$ python -q
>>> import numpy as np
>>> np.set_printoptions(suppress=True, linewidth=160)
>>> X = -2 * np.eye(3) + np.eye(3, k=1)
>>> X
array([[-2.,  1.,  0.],
       [ 0., -2.,  1.],
       [ 0.,  0., -2.]])
>>> A2 = X[0, 0] * X[1:] - np.outer(X[1:, 0], X[0])
>>> A2
array([[ 0.,  4., -2.],
       [ 0., -0.,  4.]])
>>> X[:, 0] / X[0, 0]
array([ 1., -0., -0.])
>>> np.round(X.mean(axis=0), 2)
array([-0.67, -0.33, -0.33])
>>> X - X[0]
array([[ 0.,  0.,  0.],
       [ 2., -3.,  1.],
       [ 2., -1., -2.]])
>>> np.abs(X).max()
np.float64(2.0)
>>> round(np.linalg.norm(X), 2)
np.float64(3.74)
>>> np.linalg.rank(X)
Traceback (most recent call last):
  File "<python-input-11>", line 1, in <module>
    np.linalg.rank(X)
    ^^^^^^^^^^^^^^
AttributeError: module 'numpy.linalg' has no attribute 'rank'
>>> X.sum(axis=0)
array([-2., -1., -1.])
>>> X[3]
Traceback (most recent call last):
  File "<python-input-13>", line 1, in <module>
    X[3]
    ~^^^
IndexError: index 3 is out of bounds for axis 0 with size 3
>>> J = np.abs(np.array([[0, -5, 3], [-3, -2, 4], [-4, 2, 0]])) + np.eye(3)
>>> J = J / J.sum(axis=1, keepdims=True)
>>> J.round(2)
array([[0.11, 0.56, 0.33],
       [0.3 , 0.3 , 0.4 ],
       [0.57, 0.29, 0.14]])
>>> q, evecs = np.linalg.qr(J[:, :2])[0], np.linalg.qr(J[:, 2:])[0]
>>> sigma = np.linalg.svd(q.T @ evecs, compute_uv=False)
>>> np.round(np.degrees(np.arccos(sigma.clip(0, 1))), 2)
array([22.2])
>>> (sigma > 0.9).sum()
np.int64(1)
>>> round(float(np.linalg.norm(q @ q.T - evecs @ evecs.T, 2)), 2)
1.0
>>> rng = np.random.default_rng(344)
>>> lab = rng.permutation(3)
>>> lab
array([0, 1, 2])
>>> A2 = X[lab][:, lab]
>>> np.round(np.sort(np.abs(np.linalg.eigvals(A2))), 2)
array([2., 2., 2.])
>>> A2
array([[-2.,  1.,  0.],
       [ 0., -2.,  1.],
       [ 0.,  0., -2.]])
>>> np.round(np.linalg.det(A2), 2), round(float(np.linalg.det(X[lab])), 2)
(np.float64(-8.0), -8.0)
>>> F = np.array([[0, 0, -2, 1, -2, 0, 0, 2],
...     [0, 0, 3, 0, 0, 1, 1, 0],
...     [2, -3, 0, -2, 0, -1, -1, 2],
...     [-1, 0, 2, 0, 2, 1, -1, -1],
...     [2, 0, 0, -2, 0, 3, -1, -3],
...     [0, -1, 1, -1, -3, 0, 0, 1],
...     [0, -1, 1, 1, 1, 0, 0, -1],
...     [-2, 0, -2, 1, 3, -1, 1, 0]])
>>> round(np.abs(np.linalg.eigvals(F)).max(), 2)
np.float64(6.34)
>>> F @ F
array([[-13,   6,  -2,  10,   8,  -5,   5,   1],
       [  6, -11,   2,  -6,  -2,  -3,  -3,   6],
       [ -2,   2, -23,   4,   0,  -7,   1,   6],
       [ 10,  -6,   4, -12,  -5,   5,  -5,  -2],
       [  8,  -2,   0,  -5, -27,   1,  -1,  10],
       [ -5,  -3,  -7,   5,   1, -13,   3,  12],
       [  5,  -3,   1,  -5,  -1,   3,  -5,  -2],
       [  1,   6,   6,  -2,  10,  12,  -2, -20]])
>>> np.round(np.sort(np.abs(np.linalg.eigvals(F))), 2)
array([1.32, 1.32, 1.53, 1.53, 4.21, 4.21, 6.34, 6.34])
>>> x0 = np.array([0, -1, -2, 2, -2, 2, 1, -1])
>>> np.round(np.linalg.eigvals(F).real, 2) + 0
array([0., 0., 0., 0., 0., 0., 0., 0.])
>>> q = np.linalg.solve(np.eye(8) - F, np.eye(8) + F)
>>> np.round(q @ q.T, 2) + 0
array([[1., 0., 0., 0., 0., 0., 0., 0.],
       [0., 1., 0., 0., 0., 0., 0., 0.],
       [0., 0., 1., 0., 0., 0., 0., 0.],
       [0., 0., 0., 1., 0., 0., 0., 0.],
       [0., 0., 0., 0., 1., 0., 0., 0.],
       [0., 0., 0., 0., 0., 1., 0., 0.],
       [0., 0., 0., 0., 0., 0., 1., 0.],
       [0., 0., 0., 0., 0., 0., 0., 1.]])
>>> A2 = F / np.linalg.norm(F, axis=1, keepdims=True)
>>> cov = A2 @ A2.T
>>> np.round(np.linalg.norm(A2, axis=1), 2)
array([1., 1., 1., 1., 1., 1., 1., 1.])
>>> round(np.degrees(np.arccos(np.clip(cov[0, 6], -1, 1))), 2)
np.float64(128.33)
>>> cov[0].round(2)
array([ 1.  , -0.5 ,  0.12, -0.8 , -0.43,  0.38, -0.62, -0.06])
>>> lab = rng.permutation(8)
>>> A2 = F[:, lab] * rng.choice([-1, 1], 8)
>>> A2
array([[ 2,  0, -1,  0,  2,  0,  0, -2],
       [ 0, -1,  0,  0, -3,  0,  1,  0],
       [ 2,  1,  2, -3,  0, -2, -1,  0],
       [-1, -1,  0,  0, -2,  1, -1,  2],
       [-3, -3,  2,  0,  0, -2, -1,  0],
       [ 1,  0,  1, -1, -1,  0,  0, -3],
       [-1,  0, -1, -1, -1,  0,  0,  1],
       [ 0,  1, -1,  0,  2,  2,  1,  3]])
>>> U, _, vt = np.linalg.svd(F.T @ A2)
>>> np.round(np.linalg.lstsq(F, A2)[0], 2) + 0
array([[ 0.,  0.,  0.,  0.,  0., -1.,  0.,  0.],
       [ 0.,  0.,  0.,  1.,  0.,  0.,  0.,  0.],
       [ 0.,  0.,  0.,  0., -1.,  0.,  0.,  0.],
       [ 0.,  0., -1.,  0.,  0.,  0.,  0.,  0.],
       [ 0.,  0.,  0.,  0.,  0.,  0.,  0.,  1.],
       [ 0., -1.,  0.,  0.,  0.,  0.,  0.,  0.],
       [ 0.,  0.,  0.,  0.,  0.,  0.,  1.,  0.],
       [ 1.,  0.,  0.,  0.,  0.,  0.,  0.,  0.]])
>>> lab
array([7, 5, 3, 1, 2, 0, 6, 4])
>>> A2 = np.linalg.invert(F)
Traceback (most recent call last):
  File "<python-input-48>", line 1, in <module>
    A2 = np.linalg.invert(F)
         ^^^^^^^^^^^^^^^^
AttributeError: module 'numpy.linalg' has no attribute 'invert'
>>> A2 = np.linalg.inv(F)
>>> np.round(F @ A2, 2) + 0
array([[1., 0., 0., 0., 0., 0., 0., 0.],
       [0., 1., 0., 0., 0., 0., 0., 0.],
       [0., 0., 1., 0., 0., 0., 0., 0.],
       [0., 0., 0., 1., 0., 0., 0., 0.],
       [0., 0., 0., 0., 1., 0., 0., 0.],
       [0., 0., 0., 0., 0., 1., 0., 0.],
       [0., 0., 0., 0., 0., 0., 1., 0.],
       [0., 0., 0., 0., 0., 0., 0., 1.]])
>>> np.round(np.linalg.det(F) * A2, 2) + 0
array([[    0.,   324.,   324.,  -756.,     0., -1188.,   216.,  -756.],
       [ -324.,     0.,  -324.,     0.,  -324.,  -810., -1134.,  -648.],
       [ -324.,   324.,     0.,   216.,  -324.,   -54.,    54.,  -432.],
       [  756.,     0.,  -216.,     0.,  -216.,  -540.,  1188.,  -432.],
       [    0.,   324.,   324.,   216.,     0.,  -702.,  -270.,   216.],
       [ 1188.,   810.,    54.,   540.,   702.,     0.,  -162.,   486.],
       [ -216.,  1134.,   -54., -1188.,   270.,   162.,     0.,   810.],
       [  756.,   648.,   432.,   432.,  -216.,  -486.,  -810.,     0.]])
>>> np.round(np.linalg.inv(A2), 2) + 0
array([[ 0.,  0., -2.,  1., -2.,  0.,  0.,  2.],
       [ 0.,  0.,  3.,  0.,  0.,  1.,  1.,  0.],
       [ 2., -3.,  0., -2.,  0., -1., -1.,  2.],
       [-1.,  0.,  2.,  0.,  2.,  1., -1., -1.],
       [ 2.,  0.,  0., -2.,  0.,  3., -1., -3.],
       [ 0., -1.,  1., -1., -3.,  0.,  0.,  1.],
       [ 0., -1.,  1.,  1.,  1.,  0.,  0., -1.],
       [-2.,  0., -2.,  1.,  3., -1.,  1.,  0.]])
>>> np.allclose(A2, F.T)
False
>>> (np.abs(A2) > 1e-9).astype(int)
array([[0, 1, 1, 1, 0, 1, 1, 1],
       [1, 0, 1, 0, 1, 1, 1, 1],
       [1, 1, 0, 1, 1, 1, 1, 1],
       [1, 0, 1, 0, 1, 1, 1, 1],
       [0, 1, 1, 1, 0, 1, 1, 1],
       [1, 1, 1, 1, 1, 0, 1, 1],
       [1, 1, 1, 1, 1, 1, 0, 1],
       [1, 1, 1, 1, 1, 1, 1, 0]])
>>> A = np.load("mat.npy")
>>> A
array([[ 2,  0,  0,  0,  0,  0,  0],
       [ 0, -1,  0,  0,  0,  0,  0],
       [ 0,  0, -1,  0,  0,  0,  0],
       [ 0,  0,  0, -2,  0,  0,  0],
       [ 0,  0,  0,  0,  1,  0,  0],
       [ 0,  0,  0,  0,  0,  1,  0],
       [ 0,  0,  0,  0,  0,  0,  0]])
>>> np.round(A @ np.linalg.pinv(A) @ A, 2)
array([[ 2.,  0.,  0.,  0.,  0.,  0.,  0.],
       [ 0., -1.,  0.,  0.,  0.,  0.,  0.],
       [ 0.,  0., -1.,  0.,  0.,  0.,  0.],
       [ 0.,  0.,  0., -2.,  0.,  0.,  0.],
       [ 0.,  0.,  0.,  0.,  1.,  0.,  0.],
       [ 0.,  0.,  0.,  0.,  0.,  1.,  0.],
       [ 0.,  0.,  0.,  0.,  0.,  0.,  0.]])
>>> try:
...     np.linalg.inv(A)
... except np.linalg.LinAlgError as e:
...     print(e)
... 
Singular matrix
>>> np.unique(A.round(6), axis=0).shape
(7, 7)
>>> np.allclose(A[:-1].T @ np.linalg.lstsq(A[:-1].T, A[-1])[0], A[-1])
True
>>> np.abs(np.diag(np.linalg.qr(A)[1])) > 1e-9
array([ True,  True,  True,  True,  True,  True, False])
>>> np.abs(A).max()
np.int64(2)
>>> np.count_nonzero(A)
np.int64(6)
>>> np.round(A.mean(axis=0), 2)
array([ 0.29, -0.14, -0.14, -0.29,  0.14,  0.14,  0.  ])
>>> np.linalg.matrix_rank(A)
np.int64(6)
>>> np.round(np.linalg.svd(A, compute_uv=False), 2)
array([2., 2., 1., 1., 1., 1., 0.])
>>> np.round(np.linalg.norm(A, 2) / np.linalg.norm(A), 2)
np.float64(0.58)
>>> np.linalg.cond(A) > 100
np.True_
>>> np.argsort(-np.linalg.norm(A, axis=0).round(6), kind="stable")[:3]
array([0, 3, 1])
>>> round(float(np.linalg.eigvalsh(A).min()), 2)
-2.0
>>> try:
...     np.linalg.cholesky(A)
... except np.linalg.LinAlgError as e:
...     print(e)
... 
Matrix is not positive definite
>>> [round(float(np.linalg.det(A[:i, :i])), 2) + 0 for i in range(1, 8)]
[2.0, -2.0, 2.0, -4.0, -4.0, -4.0, 0.0]
>>> np.all(np.linalg.eigvalsh(A) > 0)
np.False_
>>> M = np.loadtxt("arr.csv", delimiter=",")
>>> M.round(2) + 0
array([[ 0.  ,  0.98,  2.  ,  3.01, -2.96],
       [ 0.  ,  0.98,  1.99,  3.02, -3.02],
       [ 0.  ,  1.01,  1.99,  3.01, -3.  ],
       [ 0.02,  0.99,  2.01,  2.99, -3.02],
       [-0.03,  0.97,  2.01,  2.99, -3.01],
       [ 0.95,  5.01, -1.  ,  1.  , -1.  ],
       [ 1.02,  5.02, -0.99,  0.95, -0.97],
       [ 1.03,  4.98, -1.01,  0.99, -0.98],
       [ 0.99,  4.99, -1.02,  0.96, -1.01],
       [ 1.01,  4.98, -1.  ,  1.02, -0.99],
       [ 3.03,  1.  ,  5.01,  1.01,  1.99],
       [ 3.  ,  0.98,  4.99,  0.99,  2.04],
       [ 3.  ,  0.99,  4.96,  1.01,  2.01],
       [ 3.03,  0.99,  4.99,  1.  ,  1.96],
       [ 3.02,  1.03,  4.99,  0.98,  2.01]])
>>> P = M @ np.linalg.solve(M.T @ M, M.T)
>>> np.round(P @ M[:, 3], 2)
array([3.01, 3.02, 3.01, 2.99, 2.99, 1.  , 0.95, 0.99, 0.96, 1.02, 1.01, 0.99, 1.01, 1.  , 0.98])
>>> np.round(np.abs(np.linalg.svd(M)[2][-1]), 2)
array([0.53, 0.28, 0.47, 0.62, 0.21])
>>> np.linalg.cond(M) > 100
np.True_
>>> np.round(np.linalg.norm(M, 2) / np.linalg.norm(M), 2)
np.float64(0.7)
>>> [round(float(x), 2) for x in np.linalg.svd(M, compute_uv=False)[:3]]
[15.0, 12.55, 8.78]
>>> round(np.log10(np.linalg.cond(M)))
2
>>> E = np.load("block8.npy")
>>> E
array([[-5. ,  0. , -0.9, -0.3],
       [-2.5, -0.4, -1.2,  0. ]])
>>> A2 = E / np.linalg.norm(E, axis=1, keepdims=True)
>>> cov = A2 @ A2.T
>>> cov[0].round(2)
array([1.  , 0.95])
>>> (np.abs(cov) > 0.9).astype(int)
array([[1, 1],
       [1, 1]])
>>> (cov - 2 * np.eye(2)).round(6).argmax(axis=1)
array([1, 0])
>>> np.round(np.degrees(np.arccos(np.clip(cov[0, 1], -1, 1))), 2)
np.float64(17.75)
